$ python3 -q
>>> import numpy as np
>>> np.set_printoptions(precision=2, suppress=True, linewidth=120)
>>> m1 = np.loadtxt("w.csv", delimiter=",")
>>> m1
array([[-0.98,  0.97,  0.67, -0.89, -0.89],
       [-0.67, -0.61, -0.67, -0.71,  0.96],
       [-0.35,  0.67,  0.26, -0.01, -0.76],
       [ 0.45, -0.58, -0.09,  0.13,  0.56],
       [-1.  ,  0.98,  0.67, -0.98, -0.65],
       [ 0.73, -0.59, -0.18,  0.55,  0.25],
       [ 0.36,  0.99,  0.79,  0.89, -1.  ],
       [-0.76,  0.88,  0.79, -0.62, -0.88],
       [-0.41, -0.91, -0.79, -0.71,  0.99],
       [ 0.31,  0.22, -0.18,  0.51, -0.56],
       [-0.36, -0.7 , -0.42, -0.62,  0.95],
       [ 1.  , -0.96,  0.91,  0.98, -0.61],
       [-0.79, -0.14, -0.42, -0.75,  0.85],
       [ 0.32,  0.72,  0.62,  0.51, -0.95],
       [ 0.65, -0.52, -0.42,  0.58,  0.24],
       [ 0.74, -0.84, -0.26,  0.33,  0.81],
       [ 0.98, -0.98, -0.76,  0.91,  0.92],
       [ 0.18, -0.92, -0.56, -0.46,  0.99],
       [-0.11,  0.98,  0.18,  0.83, -1.  ],
       [-0.76, -0.11, -0.56, -0.66,  0.82],
       [ 0.46, -0.59, -0.49,  0.35,  0.59]])
>>> d = np.linalg.norm(m1[:, None] - m1[None], axis=-1)
>>> d.shape
(21, 21)
>>> d[15].round(6).argsort(kind="stable")[:4]
array([15, 20,  3,  5])
>>> d[:5, :5]
array([[0.  , 2.8 , 1.2 , 2.86, 0.26],
       [2.8 , 0.  , 2.46, 1.57, 2.66],
       [1.2 , 2.46, 0.  , 2.02, 1.28],
       [2.86, 1.57, 2.02, 0.  , 2.79],
       [0.26, 2.66, 1.28, 2.79, 0.  ]])
>>> M = np.loadtxt("block1.csv", delimiter=",")
>>> M
array([[ 0.31,  0.2 ,  0.41],
       [ 0.2 ,  0.94, -0.12],
       [ 0.41, -0.12,  0.75]])
>>> rk = np.linalg.matrix_rank(M)
>>> rk
np.int64(2)
>>> null = np.linalg.svd(M)[2][rk:].T
>>> np.allclose(M @ null, 0)
True
>>> [int(np.linalg.matrix_rank(np.delete(M, i, axis=0))) for i in range(3)]
[2, 2, 2]
>>> [int(np.linalg.matrix_rank(M[:, :j + 1])) for j in range(3)]
[1, 2, 2]
>>> np.round(M @ null, 2) + 0
array([[0.],
       [0.],
       [0.]])
>>> M @ np.linalg.pinv(M) @ M
array([[ 0.31,  0.2 ,  0.41],
       [ 0.2 ,  0.94, -0.12],
       [ 0.41, -0.12,  0.75]])
>>> np.abs(np.diag(np.linalg.qr(M)[1])) > 1e-9
array([ True,  True, False])
>>> np.allclose(M[:-1].T @ np.linalg.lstsq(M[:-1].T, M[-1])[0], M[-1])
True
>>> vals, evecs = np.linalg.eigh(M)
>>> x0 = np.array([-2, 0, 2])
>>> evecs * np.abs(vals) @ evecs.T
array([[ 0.31,  0.2 ,  0.41],
       [ 0.2 ,  0.94, -0.12],
       [ 0.41, -0.12,  0.75]])
>>> np.round(np.abs(M).sum(axis=1).max(), 2), round(np.abs(vals).max(), 2)
(np.float64(1.29), np.float64(1.0))
>>> np.linalg.eigvalsh(M[1:, 1:])
array([0.69, 1.  ])
>>> A = np.array([[10.77, 11.3, 16.88],
...     [-4.99, -3.67, -5.79],
...     [-18.8, 2.74, -2.29],
...     [-3.55, 3.97, -3.32],
...     [-8.76, -0.43, 15.48],
...     [20.36, -0.25, 8.81],
...     [2.78, 10.75, 2.9],
...     [-3.8, 18.65, -9.41],
...     [-0.31, -6.76, 5.45],
...     [1.83, 11.04, -3.38],
...     [1.06, -0.76, -3.88],
...     [-5.3, 8.69, -5.58],
...     [11.74, -9.47, 3.32]])
>>> f, g = A[0], A[10]
>>> np.round(f @ g, 2)
np.float64(-62.67)
>>> pr = (f @ g) / (f @ f) * f
>>> np.outer(f, g)
array([[ 11.42,  -8.19, -41.79],
       [ 11.98,  -8.59, -43.84],
       [ 17.89, -12.83, -65.49]])
>>> round(float(np.linalg.norm(f + g) ** 2 + np.linalg.norm(f - g) ** 2), 2)
1090.75
>>> mat = np.load("a.npy")
>>> mat
array([[ 1, -1,  1, -1,  1, -1,  1, -1],
       [ 1,  1, -1, -1,  1,  1, -1, -1],
       [ 1, -1, -1,  1,  1, -1, -1,  1],
       [ 1, -1, -1,  1, -1,  1,  1, -1],
       [ 1,  1, -1, -1, -1, -1,  1,  1],
       [ 1, -1,  1, -1, -1,  1, -1,  1]])
>>> left, sig, Vh = np.linalg.svd(mat, full_matrices=False)
>>> sig
array([2.83, 2.83, 2.83, 2.83, 2.83, 2.83])
>>> np.round(left.T @ mat @ Vh.T, 2) + 0
array([[2.83, 0.  , 0.  , 0.  , 0.  , 0.  ],
       [0.  , 2.83, 0.  , 0.  , 0.  , 0.  ],
       [0.  , 0.  , 2.83, 0.  , 0.  , 0.  ],
       [0.  , 0.  , 0.  , 2.83, 0.  , 0.  ],
       [0.  , 0.  , 0.  , 0.  , 2.83, 0.  ],
       [0.  , 0.  , 0.  , 0.  , 0.  , 2.83]])
>>> th = np.radians(60)
>>> R = np.eye(8)
>>> R[3, 3] = R[0, 0] = np.cos(th)
>>> R[3, 0], R[0, 3] = -np.sin(th), np.sin(th)
>>> R
array([[ 0.5 ,  0.  ,  0.  ,  0.87,  0.  ,  0.  ,  0.  ,  0.  ],
       [ 0.  ,  1.  ,  0.  ,  0.  ,  0.  ,  0.  ,  0.  ,  0.  ],
       [ 0.  ,  0.  ,  1.  ,  0.  ,  0.  ,  0.  ,  0.  ,  0.  ],
       [-0.87,  0.  ,  0.  ,  0.5 ,  0.  ,  0.  ,  0.  ,  0.  ],
       [ 0.  ,  0.  ,  0.  ,  0.  ,  1.  ,  0.  ,  0.  ,  0.  ],
       [ 0.  ,  0.  ,  0.  ,  0.  ,  0.  ,  1.  ,  0.  ,  0.  ],
       [ 0.  ,  0.  ,  0.  ,  0.  ,  0.  ,  0.  ,  1.  ,  0.  ],
       [ 0.  ,  0.  ,  0.  ,  0.  ,  0.  ,  0.  ,  0.  ,  1.  ]])
>>> A2 = mat @ R.T
>>> np.linalg.svd(mat, compute_uv=False), np.linalg.svd(A2, compute_uv=False)
(array([2.83, 2.83, 2.83, 2.83, 2.83, 2.83]), array([2.83, 2.83, 2.83, 2.83, 2.83, 2.83]))
>>> np.round(np.linalg.det(R), 2), np.trace(R)
(np.float64(1.0), np.float64(7.0))
>>> np.allclose(np.linalg.norm(mat, axis=1), np.linalg.norm(A2, axis=1))
True
>>> np.allclose(mat @ mat.T, A2 @ A2.T)
True
>>> np.abs(A2 - mat).max(axis=0)
array([1.37, 0.  , 0.  , 1.37, 0.  , 0.  , 0.  , 0.  ])
